$ ipython --no-banner

In [1]: import numpy as np

In [2]: from numpy import linalg as LA

In [3]: np.set_printoptions(precision=2, suppress=True, linewidth=100)

In [4]: def rd(a):
   ...:     return np.round(a, 2) + 0
   ...: 

In [5]: arr = np.load("run5.npy")

In [6]: print(arr)
[[10 18  2]
 [ 5  9  1]
 [ 0  0  0]
 [10 18  2]]

In [7]: Y = np.array([[6, 3], [9, 0], [6, 3]])

In [8]: np.einsum("ij,ij->i", arr, arr)
Out[8]: array([428, 107,   0, 428])

In [9]: np.einsum("ik,kj->ji", arr, Y)
Out[9]: 
array([[234, 117,   0, 234],
       [ 36,  18,   0,  36]])

In [10]: LA.matrix_rank(np.vstack([arr, Y.T]))
Out[10]: np.int64(3)

In [11]: blk = np.stack([arr, -2 * arr, arr[::-1]])

In [12]: np.einsum("bij,cij->bc", blk, blk)
Out[12]: 
array([[  963, -1926,   856],
       [-1926,  3852, -1712],
       [  856, -1712,   963]])

In [13]: (blk @ arr.T).shape
Out[13]: (3, 4, 4)

In [14]: mat = np.array([[-4, -4, 12, 12],
    ...:     [2, 2, -6, -6],
    ...:     [2, 2, -6, -6],
    ...:     [3, 3, -9, -9],
    ...:     [-1, -1, 3, 3]])

In [15]: np.unique(mat.round(6), axis=0).shape
Out[15]: (4, 4)

In [16]: np.abs(np.diag(LA.qr(mat)[1])) > 1e-9
Out[16]: array([ True, False, False, False])

In [17]: print(rd(mat @ LA.pinv(mat) @ mat))
[[-4. -4. 12. 12.]
 [ 2.  2. -6. -6.]
 [ 2.  2. -6. -6.]
 [ 3.  3. -9. -9.]
 [-1. -1.  3.  3.]]

In [18]: A = np.load("dump.npy")

In [19]: A
Out[19]: 
array([[ 2, -1,  0,  1],
       [ 0,  6,  4,  0],
       [-4, -1, -2, -2],
       [-4,  2,  0, -2]])

In [20]: gram = A.T @ A

In [21]: np.diag(gram)
Out[21]: array([36, 42, 20,  9])

In [22]: rd(LA.svd(A, compute_uv=False) ** 2)
Out[22]: array([59.27, 47.73,  0.  ,  0.  ])

In [23]: print(np.allclose(gram, gram.T))
True

In [24]: (A @ A.T).shape
Out[24]: (4, 4)

In [25]: left, sig, Vh = LA.svd(A)

In [26]: evecs = Vh[:(sig > 1e-8).sum()]

In [27]: rng = np.random.default_rng(60)

In [28]: vec = A[1] + 3 * A[2] + rng.integers(2) * np.eye(4)[1]

In [29]: vec
Out[29]: array([-12.,   3.,  -2.,  -6.])

In [30]: rd(evecs.T @ evecs)
Out[30]: 
array([[ 0.75, -0.12,  0.17,  0.38],
       [-0.12,  0.71,  0.43, -0.06],
       [ 0.17,  0.43,  0.35,  0.09],
       [ 0.38, -0.06,  0.09,  0.19]])

In [31]: print(np.allclose(evecs.T @ evecs @ vec, vec))
True

In [32]: LA.matrix_rank(np.vstack([A, vec]))
Out[32]: np.int64(2)

In [33]: print(rd(np.diag(evecs.T @ evecs)))
[0.75 0.71 0.35 0.19]

In [34]: print(np.unique(A.round(6), axis=0).shape)
(4, 4)

In [35]: np.allclose(A[:-1].T @ LA.lstsq(A[:-1].T, A[-1])[0], A[-1])
Out[35]: True

In [36]: rd(np.trace(LA.pinv(A) @ A))
Out[36]: np.float64(2.0)

In [37]: np.abs(np.diag(LA.qr(A)[1])) > 1e-9
Out[37]: array([ True,  True, False, False])

In [38]: K = np.load("layer5.npy")

In [39]: K
Out[39]: 
array([[ 0., -5., -3.,  7.],
       [-4., -4., -4., 10.],
       [ 0., -4.,  3.,  4.],
       [-4., -9., -4., 15.]])

In [40]: labels = rng.permutation(4)

In [41]: Y = K[:, labels] * rng.choice([-1, 1], 4)

In [42]: Y
Out[42]: 
array([[ -7.,   0.,  -5.,  -3.],
       [-10.,  -4.,  -4.,  -4.],
       [ -4.,   0.,  -4.,   3.],
       [-15.,  -4.,  -9.,  -4.]])

In [43]: left, _, Vh = LA.svd(K.T @ Y)

In [44]: print(rd(left @ Vh))
[[ 0.  1.  0.  0.]
 [ 0.  0.  1.  0.]
 [ 0.  0.  0.  1.]
 [-1.  0.  0.  0.]]

In [45]: rd(LA.lstsq(K, Y)[0])
Out[45]: 
array([[ 0.,  1.,  0.,  0.],
       [ 0.,  0.,  1.,  0.],
       [ 0.,  0.,  0.,  1.],
       [-1.,  0.,  0.,  0.]])

In [46]: print(labels)
[3 0 1 2]

In [47]: feats = np.load("sample4.npy")

In [48]: feats
Out[48]: 
array([[-3, -1,  0],
       [ 3,  1,  0],
       [ 0,  0,  3]])

In [49]: left, sig, Vh = LA.svd(feats)

In [50]: np.argmax(sig[:-1] / (sig[1:] + 1e-6)) + 1
Out[50]: np.int64(2)

In [51]: rd(sig)
Out[51]: array([4.47, 3.  , 0.  ])

In [52]: Y = left[:, :2] @ np.diag(sig[:2]) @ Vh[:2]

In [53]: rd(LA.norm(feats - Y) / LA.norm(feats))
Out[53]: np.float64(0.0)

In [54]: rd(np.abs(feats - Y).max())
Out[54]: np.float64(0.0)

In [55]: m1 = np.load("data.npy")

In [56]: rd(m1)
Out[56]: 
array([[-0.26, -0.95,  0.17],
       [ 0.46, -0.28, -0.85],
       [ 0.85, -0.14,  0.51]])

In [57]: rd(m1.sum(axis=1))
Out[57]: array([-1.04, -0.66,  1.21])

In [58]: LA.matrix_rank(m1)
Out[58]: np.int64(3)

In [59]: rd(LA.norm(m1))
Out[59]: np.float64(1.73)

In [60]: rd(np.diff(m1, axis=0))
Out[60]: 
array([[ 0.72,  0.67, -1.01],
       [ 0.39,  0.13,  1.35]])

In [61]: print(rd(np.abs(m1).max()))
0.95

In [62]: m1[3]
---------------------------------------------------------------------------
IndexError                                Traceback (most recent call last)
Cell In[62], line 1
----> 1 m1[3]

IndexError: index 3 is out of bounds for axis 0 with size 3

In [63]: rd(m1.sum(axis=0))
Out[63]: array([ 1.05, -1.37, -0.17])

In [64]: F = np.load("test7.npy")

In [65]: F
Out[65]: 
array([[-4, -4,  0, -3,  3],
       [-4,  0,  2, -1,  0],
       [ 0,  2,  4,  1, -2],
       [-3, -1,  1,  6,  2],
       [ 3,  0, -2,  2, -2]])

In [66]: Y = F / np.sqrt((F ** 2).mean(axis=1, keepdims=True))

In [67]: F - F.mean(axis=1, keepdims=True)
Out[67]: 
array([[-2.4, -2.4,  1.6, -1.4,  4.6],
       [-3.4,  0.6,  2.6, -0.4,  0.6],
       [-1. ,  1. ,  3. ,  0. , -3. ],
       [-4. , -2. ,  0. ,  5. ,  1. ],
       [ 2.8, -0.2, -2.2,  1.8, -2.2]])

In [68]: LA.matrix_rank(F - F.mean(axis=1, keepdims=True))
Out[68]: np.int64(4)

In [69]: rd(LA.norm(Y, axis=1))
Out[69]: array([2.24, 2.24, 2.24, 2.24, 2.24])

In [70]: rd(Y[0])
Out[70]: array([-1.26, -1.26,  0.  , -0.95,  0.95])

In [71]: LA.cond(arr) > 100
Out[71]: np.True_

In [72]: [round(float(x), 2) for x in LA.svd(arr, compute_uv=False)[:3]]
Out[72]: [31.03, 0.0, 0.0]

In [73]: np.argsort(-LA.norm(arr, axis=0).round(6), kind="stable")[:3]
Out[73]: array([1, 0, 2])

In [74]: rd(np.sort(np.abs(LA.eigvals(F))))
Out[74]: array([1.46, 1.5 , 5.7 , 7.22, 8.89])

In [75]: np.allclose(F @ F.T, F.T @ F)
Out[75]: True

In [76]: (F + F.T) / 2
Out[76]: 
array([[-4., -4.,  0., -3.,  3.],
       [-4.,  0.,  2., -1.,  0.],
       [ 0.,  2.,  4.,  1., -2.],
       [-3., -1.,  1.,  6.,  2.],
       [ 3.,  0., -2.,  2., -2.]])

In [77]: np.trace(F)
Out[77]: np.int64(4)

In [78]: rd(np.abs(LA.eigvals(F)).max())
Out[78]: np.float64(8.89)

In [79]: vals, evecs = LA.eig(F)

In [80]: rd(F @ evecs[:, 0] - vals[0] * evecs[:, 0])
Out[80]: array([0., 0., 0., 0., 0.])

In [81]: W = np.array([[1, 3, 3], [2, 2, 1], [2, 0, 2], [3, 0, 0], [2, 0, 2]])

In [82]: coef = np.array([-1, 1, -3])

In [83]: act = np.maximum(F @ W + coef, 0)

In [84]: (act > 0).mean(axis=0)
Out[84]: array([0.4, 0.4, 0.2])

In [85]: basis = np.array([[3, 2], [3, 1], [0, 0]])

In [86]: (act @ basis).round(6).argmax(axis=1)
Out[86]: array([0, 0, 0, 0, 0])

In [87]: W @ basis
Out[87]: 
array([[12,  5],
       [12,  6],
       [ 6,  4],
       [ 9,  6],
       [ 6,  4]])

In [88]: M = np.loadtxt("arr.csv", delimiter=",")

In [89]: print(M)
[[-1.  0.]
 [ 1.  2.]
 [ 3.  4.]]

In [90]: hat = M @ LA.solve(M.T @ M, M.T)

In [91]: LA.matrix_rank(np.eye(3) - hat)
Out[91]: np.int64(1)
